$ python3 -q
>>> import numpy as np
>>> np.set_printoptions(precision=2, suppress=True, linewidth=120)
>>> def rd(a):
...     return np.round(a, 2) + 0
... 
>>> M = np.load("block2.npy")
>>> print(rd(M))
[[-0.42  0.14 -0.69 -0.02  0.38  0.41]
 [-0.04 -0.67 -0.42 -0.43 -0.4  -0.17]
 [ 0.23  0.16 -0.42  0.65 -0.56  0.03]
 [ 0.58 -0.32  0.08 -0.02  0.1   0.74]
 [ 0.58  0.51 -0.33 -0.5   0.05 -0.21]
 [-0.31  0.37  0.21 -0.39 -0.61  0.46]]
>>> out = np.array([[2, 1], [1, 4], [7, 6], [1, 3], [6, 9], [2, 1]])
>>> print(rd(np.einsum("ij,ij->i", M, M)))
[1. 1. 1. 1. 1. 1.]
>>> print(np.vstack([M, out.T]).shape)
(8, 6)
>>> print(rd(out.T @ M.T))
[[ -2.46  -6.84  -5.01   3.47  -1.26  -1.86]
 [ -0.23 -10.27  -4.74   1.39  -0.6   -3.71]]
>>> print(rd(np.einsum("ik,kj->ij", M, out)))
[[ -2.46  -0.23]
 [ -6.84 -10.27]
 [ -5.01  -4.74]
 [  3.47   1.39]
 [ -1.26  -0.6 ]
 [ -1.86  -3.71]]
>>> print(rd(np.einsum("ik,kj->ji", M, out)))
[[ -2.46  -6.84  -5.01   3.47  -1.26  -1.86]
 [ -0.23 -10.27  -4.74   1.39  -0.6   -3.71]]
>>> print(rd(M.T @ M))
[[1. 0. 0. 0. 0. 0.]
 [0. 1. 0. 0. 0. 0.]
 [0. 0. 1. 0. 0. 0.]
 [0. 0. 0. 1. 0. 0.]
 [0. 0. 0. 0. 1. 0.]
 [0. 0. 0. 0. 0. 1.]]
>>> print(rd(np.linalg.svd(M, compute_uv=False)))
[1. 1. 1. 1. 1. 1.]
>>> print(rd(np.linalg.pinv(M)))
[[-0.42 -0.04  0.23  0.58  0.58 -0.31]
 [ 0.14 -0.67  0.16 -0.32  0.51  0.37]
 [-0.69 -0.42 -0.42  0.08 -0.33  0.21]
 [-0.02 -0.43  0.65 -0.02 -0.5  -0.39]
 [ 0.38 -0.4  -0.56  0.1   0.05 -0.61]
 [ 0.41 -0.17  0.03  0.74 -0.21  0.46]]
>>> print(rd(M @ M.T))
[[1. 0. 0. 0. 0. 0.]
 [0. 1. 0. 0. 0. 0.]
 [0. 0. 1. 0. 0. 0.]
 [0. 0. 0. 1. 0. 0.]
 [0. 0. 0. 0. 1. 0.]
 [0. 0. 0. 0. 0. 1.]]
>>> print(rd(M[:, 2] @ M[:, 1]))
0.0
>>> theta = np.radians(30)
>>> r_ = np.eye(6)
>>> r_[5, 5] = r_[3, 3] = np.cos(theta)
>>> r_[5, 3], r_[3, 5] = -np.sin(theta), np.sin(theta)
>>> print(rd(r_))
[[ 1.    0.    0.    0.    0.    0.  ]
 [ 0.    1.    0.    0.    0.    0.  ]
 [ 0.    0.    1.    0.    0.    0.  ]
 [ 0.    0.    0.    0.87  0.    0.5 ]
 [ 0.    0.    0.    0.    1.    0.  ]
 [ 0.    0.    0.   -0.5   0.    0.87]]
>>> out = M @ r_.T
>>> print(np.allclose(np.linalg.norm(M, axis=1), np.linalg.norm(out, axis=1)))
True
>>> print(rd(np.abs(out - M).max(axis=0)))
[0.   0.   0.   0.37 0.   0.33]
>>> x = np.array([2, 3, 1, 0, 3, 3])
>>> target = M @ x
>>> beta, lr = np.zeros(6), 1 / np.linalg.norm(M, 2) ** 2
>>> for i in range(6):
...     beta -= lr * M.T @ (M @ beta - target)
...     if i % 2 == 0: print(i, round(np.linalg.norm(M @ beta - target), 2))
... 
0 0.0
2 0.0
4 0.0
>>> print(rd(beta))
[2. 3. 1. 0. 3. 3.]
>>> W2 = np.array([[0, -6, -4, 6, -2, -8],
...     [-5, 9, 7, 9, -5, 9],
...     [-4, -7, -8, -5, -1, 3],
...     [6, 2, -5, -6, -5, 2],
...     [9, 6, 1, 9, -3, 4],
...     [4, 0, 5, -4, -9, -2]])
>>> rng = np.random.default_rng(592061)
>>> E = (rng.random((40, 6)) < 0.25) @ W2
>>> print(E)
[[  0   0   0   0   0   0]
 [ -1   3   8  11 -16  -1]
 [  0   0   0   0   0   0]
 [ 15   2  -8   9 -10  -2]
 [  0  -6  -4   6  -2  -8]
 [ -4  -7  -8  -5  -1   3]
 [  9   0  -3  15  -5  -4]
 [  4   9   4  24 -10   5]
 [  0   0   0   0   0   0]
 [ -5   9   7   9  -5   9]
 [  0  -6  -4   6  -2  -8]
 [  5  -1  -7   4  -4   7]
 [ -5   9   7   9  -5   9]
 [ 15   8  -4   3  -8   6]
 [  0  -6  -4   6  -2  -8]
 [ -9   2  -1   4  -6  12]
 [  4   0   5  -4  -9  -2]
 [  4   0   5  -4  -9  -2]
 [  6   2  -5  -6  -5   2]
 [  0   0   0   0   0   0]
 [  5  -1  -7   4  -4   7]
 [ 13   0   2  11 -14  -6]
 [  1   5  -2   9 -12   3]
 [ 19   8   1  -1 -17   4]
 [  5  -7 -11  10  -6  -1]
 [ -5   9   7   9  -5   9]
 [  6  -5  -8 -15 -15   3]
 [ 10  17   3  12 -13  15]
 [  0   0   0   0   0   0]
 [  0   0   0   0   0   0]
 [ -5   9   7   9  -5   9]
 [  5  -1  -7   4  -4   7]
 [ -9   2  -1   4  -6  12]
 [  5  -1  -7   4  -4   7]
 [  0  -6  -4   6  -2  -8]
 [ -5   3   3  15  -7   1]
 [ -4  -7  -8  -5  -1   3]
 [ 15   2  -8   9 -10  -2]
 [  0   0   0   0   0   0]
 [ 10   2   0 -10 -14   0]]
>>> # row 2 repeats row 0
>>> q, evecs = np.linalg.qr(E[:, :5])[0], np.linalg.qr(E[:, 5:])[0]
>>> sv = np.linalg.svd(q.T @ evecs, compute_uv=False)
>>> print(rd(sv))
[0.91]
>>> print(rd(np.degrees(np.arccos(sv.clip(0, 1)))))
[24.29]
